$ ipython --no-banner

In [1]: import numpy as np

In [2]: import numpy.linalg as la

In [3]: np.set_printoptions(precision=4, suppress=True, linewidth=120, sign=" ")

In [4]: B = np.array([[2, -2, 2], [0, 1, -2], [2, 2, 2]])

In [5]: B[-1] = B[0]

In [6]: K = B + 0.05 * np.eye(3)

In [7]: K
Out[7]: 
array([[ 2.05, -2.  ,  2.  ],
       [ 0.  ,  1.05, -2.  ],
       [ 2.  , -2.  ,  2.05]])

In [8]: np.sort(np.abs(la.eigvals(K)))
Out[8]: array([ 0.05,  0.05,  5.05])

In [9]: la.determinant(K)
Traceback (most recent call last):
  Cell In[9], line 1
    la.determinant(K)
AttributeError: module 'numpy.linalg' has no attribute 'determinant'


In [10]: np.round(np.trace(K), 4)
Out[10]: np.float64(5.15)

In [11]: (K + K.T) / 2
Out[11]: 
array([[ 2.05, -1.  ,  2.  ],
       [-1.  ,  1.05, -2.  ],
       [ 2.  , -2.  ,  2.05]])

In [12]: t3 = np.stack([K, 5 * K, K[::-1]])

In [13]: la.det(t3)
Out[13]: array([ 0.0126,  1.5781, -0.0126])

In [14]: la.matrix_rank(t3)
Out[14]: array([ 3,  3,  3])

In [15]: m1 = np.load("layer16.npy")

In [16]: m1
Out[16]: 
array([[ 0,  1,  1,  1],
       [ 1,  0,  0,  1],
       [ 1,  0,  0,  1],
       [ 1,  1,  1,  0]])

In [17]: # columns 1 and 2 are equal

In [18]: np.argsort(-la.norm(m1, axis=0).round(6), kind="stable")[:3]
Out[18]: array([ 0,  3,  1])

In [19]: round(float(la.norm(m1, 2) / la.norm(m1)), 4)
Out[19]: 0.81

In [20]: (m1 + m1.T) / 2
Out[20]: 
array([[ 0.,  1.,  1.,  1.],
       [ 1.,  0.,  0.,  1.],
       [ 1.,  0.,  0.,  1.],
       [ 1.,  1.,  1.,  0.]])

In [21]: np.allclose(m1, m1.T)
Out[21]: True

In [22]: assert m1 == m1.T
Traceback (most recent call last):
  Cell In[22], line 1
    assert m1 == m1.T
ValueError: The truth value of an array with more than one element is ambiguous. Use a.any() or a.all()


In [23]: np.trace(m1)
Out[23]: np.int64(0)

In [24]: X = 3 * np.eye(4) + np.eye(4, k=1)

In [25]: X
Out[25]: 
array([[ 3.,  1.,  0.,  0.],
       [ 0.,  3.,  1.,  0.],
       [ 0.,  0.,  3.,  1.],
       [ 0.,  0.,  0.,  3.]])

In [26]: O = X.astype(float).copy()

In [27]: for j in range(4):
    ...:     O[:, j] -= O[:, :j] @ (O[:, :j].T @ O[:, j])
    ...:     O[:, j] /= la.norm(O[:, j])
    ...: 

In [28]: O
Out[28]: 
array([[ 1.,  0.,  0.,  0.],
       [ 0.,  1.,  0.,  0.],
       [ 0.,  0.,  1.,  0.],
       [ 0.,  0.,  0.,  1.]])

In [29]: O.T @ X
Out[29]: 
array([[ 3.,  1.,  0.,  0.],
       [ 0.,  3.,  1.,  0.],
       [ 0.,  0.,  3.,  1.],
       [ 0.,  0.,  0.,  3.]])

In [30]: O.T @ O
Out[30]: 
array([[ 1.,  0.,  0.,  0.],
       [ 0.,  1.,  0.,  0.],
       [ 0.,  0.,  1.,  0.],
       [ 0.,  0.,  0.,  1.]])

In [31]: round(la.eigvals(X).sum().real, 4)
Out[31]: np.float64(12.0)

In [32]: np.kron(np.eye(2, dtype=int), X)
Out[32]: 
array([[ 3.,  1.,  0.,  0.,  0.,  0.,  0.,  0.],
       [ 0.,  3.,  1.,  0.,  0.,  0.,  0.,  0.],
       [ 0.,  0.,  3.,  1.,  0.,  0.,  0.,  0.],
       [ 0.,  0.,  0.,  3.,  0.,  0.,  0.,  0.],
       [ 0.,  0.,  0.,  0.,  3.,  1.,  0.,  0.],
       [ 0.,  0.,  0.,  0.,  0.,  3.,  1.,  0.],
       [ 0.,  0.,  0.,  0.,  0.,  0.,  3.,  1.],
       [ 0.,  0.,  0.,  0.,  0.,  0.,  0.,  3.]])

In [33]: round(la.det(X.T), 4)
Out[33]: np.float64(81.0)

In [34]: O, Rm = la.qr(X)

In [35]: O @ Rm
Out[35]: 
array([[ 3.,  1.,  0.,  0.],
       [ 0.,  3.,  1.,  0.],
       [ 0.,  0.,  3.,  1.],
       [ 0.,  0.,  0.,  3.]])

In [36]: np.abs(np.diag(Rm))
Out[36]: array([ 3.,  3.,  3.,  3.])

In [37]: O.T @ O
Out[37]: 
array([[ 1.,  0.,  0.,  0.],
       [ 0.,  1.,  0.,  0.],
       [ 0.,  0.,  1.,  0.],
       [ 0.,  0.,  0.,  1.]])

In [38]: np.allclose(Rm.T @ Rm, X.T @ X)
Out[38]: True

In [39]: np.trace(O @ O.T)
Out[39]: np.float64(4.0)

In [40]: arr = np.load("block4.npy")

In [41]: arr
Out[41]: 
array([[ 2.,  1.,  0.,  0.],
       [ 3.,  1.,  0.,  0.],
       [ 0.,  0.,  0.,  2.],
       [ 0.,  0.,  0.,  5.]])

In [42]: # looks like rank 3

In [43]: left, sigma, vt = la.svd(arr)

In [44]: V = vt[:(sigma > 1e-8).sum()]

In [45]: rng = np.random.default_rng(69891)

In [46]: vec = arr[2] + -2 * arr[1] + rng.integers(2) * np.eye(4)[2]

In [47]: vec
Out[47]: array([-6., -2.,  1.,  2.])

In [48]: la.matrix_rank(np.vstack([arr, vec]))
Out[48]: np.int64(4)

In [49]: np.diag(V.T @ V)
Out[49]: array([ 1.,  1.,  0.,  1.])

In [50]: np.round(V.T @ V, 4) + 0
Out[50]: 
array([[ 1.,  0.,  0.,  0.],
       [ 0.,  1.,  0.,  0.],
       [ 0.,  0.,  0.,  0.],
       [ 0.,  0.,  0.,  1.]])

In [51]: labels = rng.permutation(4)

In [52]: labels
Out[52]: array([ 2,  1,  0,  3])

In [53]: B = arr[labels][:, labels]

In [54]: np.trace(B)
Out[54]: np.float64(8.0)

In [55]: np.round(la.det(B), 4), round(float(la.det(arr[labels])), 4)
Out[55]: (np.float64(0.0), 0.0)

In [56]: np.allclose(B, arr)
Out[56]: False

In [57]: np.sort(np.abs(la.eigvals(B)))
Out[57]: array([ 0.    ,  0.3028,  3.3028,  5.    ])

In [58]: t3 = np.stack([arr, 5 * arr, arr[::-1]])

In [59]: np.einsum("bij,cij->bc", t3, t3)
Out[59]: 
array([[   44.,   220.,     0.],
       [  220.,  1100.,     0.],
       [    0.,     0.,    44.]])

In [60]: la.matrix_rank(t3.reshape(3, -1))
Out[60]: np.int64(2)

In [61]: t3.shape
Out[61]: (3, 4, 4)
